>>> import numpy as np
>>> from numpy import linalg as LA
>>> np.set_printoptions(suppress=True, linewidth=100)
>>> F = np.loadtxt("m.csv", delimiter=",")
>>> print(F)
[[ 0.  0.  0.  0.  0.  0.  0.]
 [ 3.  0. -1. -2.  5. -2. -5.]
 [ 3.  1. -3.  1.  3.  1. -3.]
 [ 3. -2.  6. -1.  3. -5. -1.]
 [ 2.  0.  1.  1.  5. -2.  0.]
 [ 2.  2.  1. -1.  1.  0.  3.]
 [ 1. -4.  5.  0.  2. -5. -4.]
 [ 3. -1.  2.  4.  3. -3. -4.]
 [ 0.  0.  0.  0.  0.  0.  0.]
 [-3. -1. -2. -2.  1.  1.  1.]
 [-1.  0.  1. -4.  3. -3.  5.]
 [ 3.  1. -3.  1.  3.  1. -3.]
 [ 2.  1.  1. -2.  5. -4. -4.]
 [ 0. -1.  2. -3.  2. -3. -2.]
 [ 0. -3.  4. -1.  3. -5.  3.]
 [ 4.  3. -3. -4. 10. -2. -3.]
 [-3. -1. -2. -2.  1.  1.  1.]
 [ 0.  0.  0.  0.  0.  0.  0.]
 [-4. -1. -1. -6.  4. -2.  6.]
 [ 1.  2.  0. -3.  6. -4.  3.]
 [ 2.  0.  1.  1.  5. -2.  0.]]
>>> proj = F @ LA.solve(F.T @ F, F.T)
>>> print(np.allclose(proj @ proj, proj))
True
>>> print(LA.matrix_rank(np.eye(21) - proj))
14
>>> d = LA.norm(F[:, None] - F[None], axis=-1)
>>> print(d.mean(axis=1).argmax())
15
>>> print(np.unravel_index(d.round(6).argmax(), d.shape))
(np.int64(7), np.int64(18))
>>> rng = np.random.default_rng(1906)
>>> z = rng.permutation(7)
>>> out = F[:, z] * rng.choice([-1, 1], 7)
>>> print(out)
[[ 0.  0. -0.  0. -0. -0.  0.]
 [-1.  5. -0.  3.  5.  2. -2.]
 [-3.  3. -1.  3.  3. -1.  1.]
 [ 6.  3.  2.  3.  1.  1. -5.]
 [ 1.  5. -0.  2. -0. -1. -2.]
 [ 1.  1. -2.  2. -3.  1.  0.]
 [ 5.  2.  4.  1.  4. -0. -5.]
 [ 2.  3.  1.  3.  4. -4. -3.]
 [ 0.  0. -0.  0. -0. -0.  0.]
 [-2.  1.  1. -3. -1.  2.  1.]
 [ 1.  3. -0. -1. -5.  4. -3.]
 [-3.  3. -1.  3.  3. -1.  1.]
 [ 1.  5. -1.  2.  4.  2. -4.]
 [ 2.  2.  1.  0.  2.  3. -3.]
 [ 4.  3.  3.  0. -3.  1. -5.]
 [-3. 10. -3.  4.  3.  4. -2.]
 [-2.  1.  1. -3. -1.  2.  1.]
 [ 0.  0. -0.  0. -0. -0.  0.]
 [-1.  4.  1. -4. -6.  6. -2.]
 [ 0.  6. -2.  1. -3.  3. -4.]
 [ 1.  5. -0.  2. -0. -1. -2.]]
>>> U, _, vt = LA.svd(F.T @ out)
>>> print(np.round(LA.lstsq(F, out)[0], 3) + 0)
[[ 0.  0.  0.  1.  0.  0.  0.]
 [ 0.  0. -1.  0.  0.  0.  0.]
 [ 1.  0.  0.  0.  0.  0.  0.]
 [ 0.  0.  0.  0.  0. -1.  0.]
 [ 0.  1.  0.  0.  0.  0.  0.]
 [ 0.  0.  0.  0.  0.  0.  1.]
 [ 0.  0.  0.  0. -1.  0.  0.]]
>>> print(z)
[2 4 1 0 6 3 5]
>>> z = F[:, 0] > np.median(F[:, 0])
>>> r0 = F[z].mean(axis=0) - F[~z].mean(axis=0)
>>> print(((F - F.mean(axis=0)) @ r0 > 0).astype(int))
[0 1 1 1 1 0 1 1 0 0 0 1 1 0 0 1 0 0 0 0 1]
>>> print(np.argsort(-np.abs(r0).round(6), kind="stable"))
[0 6 4 3 1 2 5]
>>> print(round(float((((F - F.mean(axis=0)) @ r0 > 0) == z).mean()), 3))
0.905
>>> vec = np.array([-2, -2, -2, -2, -1, 3, 1])
>>> y = F @ vec
>>> print(y)
[  0. -16.  -7. -31. -19.  -6. -25. -32.   0.  19.   1.  -7. -25.  -9. -15. -19.  19.   0.  20.
 -15. -19.]
>>> print(np.round(LA.lstsq(F, y)[0], 3))
[-2. -2. -2. -2. -1.  3.  1.]
>>> y = y + 0.3 * rng.normal(size=21)
>>> print(y.round(3))
[ -0.041 -16.179  -6.902 -30.83  -19.705  -6.275 -25.073 -32.431   0.352  19.357   0.393  -7.191
 -25.015  -9.084 -14.879 -18.676  18.662   0.003  19.925 -15.454 -19.345]
>>> coef, *_ = LA.lstsq(F, y)
>>> print(coef.round())
[-2. -2. -2. -2. -1.  3.  1.]
>>> print(coef.round(3))
[-1.955 -2.049 -1.983 -2.094 -1.042  3.071  0.962]
